>>> import numpy as np
>>> np.set_printoptions(suppress=True, linewidth=120)
>>> feats = np.loadtxt("x.csv", delimiter=",")
>>> feats
array([[4., 3., 6., 3., 1., 1.],
       [4., 3., 6., 3., 1., 1.],
       [3., 2., 5., 2., 0., 0.],
       [5., 4., 7., 4., 2., 2.]])
>>> # null space of dimension 4
>>> u, g = feats[2], feats[3]
>>> u @ u
np.float64(42.0)
>>> pr = (u @ g) / (u @ u) * u
>>> np.round(g - pr, 2)
array([ 0.29,  0.86, -0.86,  0.86,  2.  ,  2.  ])
>>> np.linalg.matrix_rank(np.outer(u, g))
np.int64(1)
>>> blk = np.stack([feats, 3 * feats, feats[::-1]])
>>> blk.sum(axis=0)
array([[21., 16., 31., 16.,  6.,  6.],
       [19., 14., 29., 14.,  4.,  4.],
       [16., 11., 26., 11.,  1.,  1.],
       [24., 19., 34., 19.,  9.,  9.]])
>>> vec = np.array([1, 1, -5, -4, 4, 2])
>>> a = np.maximum(feats @ vec, 0)
>>> feats.T @ a
array([0., 0., 0., 0., 0., 0.])
>>> np.tanh(feats @ vec)
array([-1., -1., -1., -1.])
>>> a
array([0., 0., 0., 0.])
>>> feats * (a > 1e-9)[:, None]
array([[0., 0., 0., 0., 0., 0.],
       [0., 0., 0., 0., 0., 0.],
       [0., 0., 0., 0., 0., 0.],
       [0., 0., 0., 0., 0., 0.]])
>>> np.flatnonzero(a > 1e-9)
array([], dtype=int64)
>>> np.maximum(feats @ vec, 0) - np.maximum(-feats @ vec, 0)
array([-29., -29., -28., -30.])
>>> rk = np.linalg.matrix_rank(feats)
>>> rk
np.int64(2)
>>> ns = np.linalg.svd(feats)[2][rk:].T
>>> ns.shape
(6, 4)
>>> [int(np.linalg.matrix_rank(feats[:i])) for i in range(1, len(feats) + 1)]
[1, 1, 2, 2]
>>> np.round(ns @ ns.T, 2)
array([[ 0.78, -0.17, -0.33, -0.17, -0.06, -0.06],
       [-0.17,  0.83, -0.17, -0.17, -0.17, -0.17],
       [-0.33, -0.17,  0.33, -0.17,  0.17,  0.17],
       [-0.17, -0.17, -0.17,  0.83, -0.17, -0.17],
       [-0.06, -0.17,  0.17, -0.17,  0.61, -0.39],
       [-0.06, -0.17,  0.17, -0.17, -0.39,  0.61]])
>>> np.allclose(feats @ ns, 0)
True
>>> K = np.load("sample5.npy")
>>> K
array([[-8., -9.,  2.,  4., -7.],
       [ 3., -6., -9.,  1., -4.],
       [ 0.,  0., -2., -2.,  2.],
       [ 0.,  0.,  3., -3.,  0.],
       [ 0.,  0.,  3., -1., -3.]])
>>> q, Rm = np.linalg.qr(K)
>>> np.round(np.abs(np.diag(Rm)), 2)
array([8.54, 8.78, 4.69, 3.33, 1.54])
>>> np.round(q @ Rm, 2) + 0
array([[-8., -9.,  2.,  4., -7.],
       [ 3., -6., -9.,  1., -4.],
       [ 0.,  0., -2., -2.,  2.],
       [ 0.,  0.,  3., -3.,  0.],
       [ 0.,  0.,  3., -1., -3.]])
>>> np.allclose(Rm.T @ Rm, K.T @ K)
True
>>> Rm.round(2)
array([[ 8.54,  6.32, -5.03, -3.39,  5.15],
       [ 0.  , -8.78, -7.72,  2.34, -6.2 ],
       [ 0.  ,  0.  ,  4.69, -1.71, -2.77],
       [ 0.  ,  0.  ,  0.  ,  3.33, -1.72],
       [ 0.  ,  0.  ,  0.  ,  0.  , -1.54]])
>>> u = np.array([5, 3, 2, 0, 0, 2]) + 0.5
>>> E = np.eye(6) - 2 * np.outer(u, u) / (u @ u)
>>> E.round(2)
array([[-0.09, -0.69, -0.5 , -0.1 , -0.1 , -0.5 ],
       [-0.69,  0.56, -0.32, -0.06, -0.06, -0.32],
       [-0.5 , -0.32,  0.77, -0.05, -0.05, -0.23],
       [-0.1 , -0.06, -0.05,  0.99, -0.01, -0.05],
       [-0.1 , -0.06, -0.05, -0.01,  0.99, -0.05],
       [-0.5 , -0.32, -0.23, -0.05, -0.05,  0.77]])
>>> # equal to its transpose
>>> vec = np.array([2, -2, 0, 0, 2, 0])
>>> target = E @ vec
>>> target.round(2)
array([ 1.01, -2.63, -0.45, -0.09,  1.91, -0.45])
>>> np.round(np.linalg.solve(E, target + E[:, 0]), 2) + 0
array([ 3., -2.,  0.,  0.,  2.,  0.])
>>> np.round(np.linalg.solve(E, target), 2) + 0
array([ 2., -2.,  0.,  0.,  2.,  0.])
>>> w, V = np.linalg.eigh(E)
>>> vec = np.array([-3, 2, 3, 1, -2, -2])
>>> round(float(vec @ E @ vec / (vec @ vec)), 2), w[0], round(float(w[-1]), 2)
(0.93, np.float64(-1.0), 1.0)
>>> round(np.abs(E).sum(axis=1).max(), 2), np.abs(w).max()
(np.float64(2.01), np.float64(1.0))
>>> np.round(V * np.maximum(w, 0) @ V.T, 2) + 0
array([[ 0.45, -0.35, -0.25, -0.05, -0.05, -0.25],
       [-0.35,  0.78, -0.16, -0.03, -0.03, -0.16],
       [-0.25, -0.16,  0.89, -0.02, -0.02, -0.11],
       [-0.05, -0.03, -0.02,  1.  ,  0.  , -0.02],
       [-0.05, -0.03, -0.02,  0.  ,  1.  , -0.02],
       [-0.25, -0.16, -0.11, -0.02, -0.02,  0.89]])
>>> A = np.load("layer14.npy")
>>> A
array([[ -3.97,   5.97,  -4.01],
       [  6.01, -12.02,   8.94],
       [ -6.06,   6.03,  -3.03],
       [ -6.01,   6.06,  -3.01],
       [ -1.96,   1.99,  -0.93],
       [  1.98,  -1.91,   1.04]])
>>> vec = np.array([2, 0, 0])
>>> target = A @ vec
>>> try:
...     np.linalg.solve(A, target)
... except np.linalg.LinAlgError as e:
...     print(e)
... 
Last 2 dimensions of the array must be square
>>> np.round(np.linalg.lstsq(A, target)[0], 2) + 0
array([2., 0., 0.])
>>> target
array([ -7.94,  12.02, -12.12, -12.02,  -3.92,   3.96])
>>> rng = np.random.default_rng(50887)
>>> target = target + 0.02 * rng.normal(size=6)
>>> target.round(2)
array([ -7.92,  12.02, -12.12, -12.02,  -3.92,   3.96])
>>> beta, *_ = np.linalg.lstsq(A, target)
>>> round(np.linalg.norm(target - A @ beta), 2)
np.float64(0.02)
>>> beta.round(2)
array([ 1.99, -0.01, -0.01])
>>> np.round(A.T @ (target - A @ beta), 2) + 0
array([0., 0., 0.])
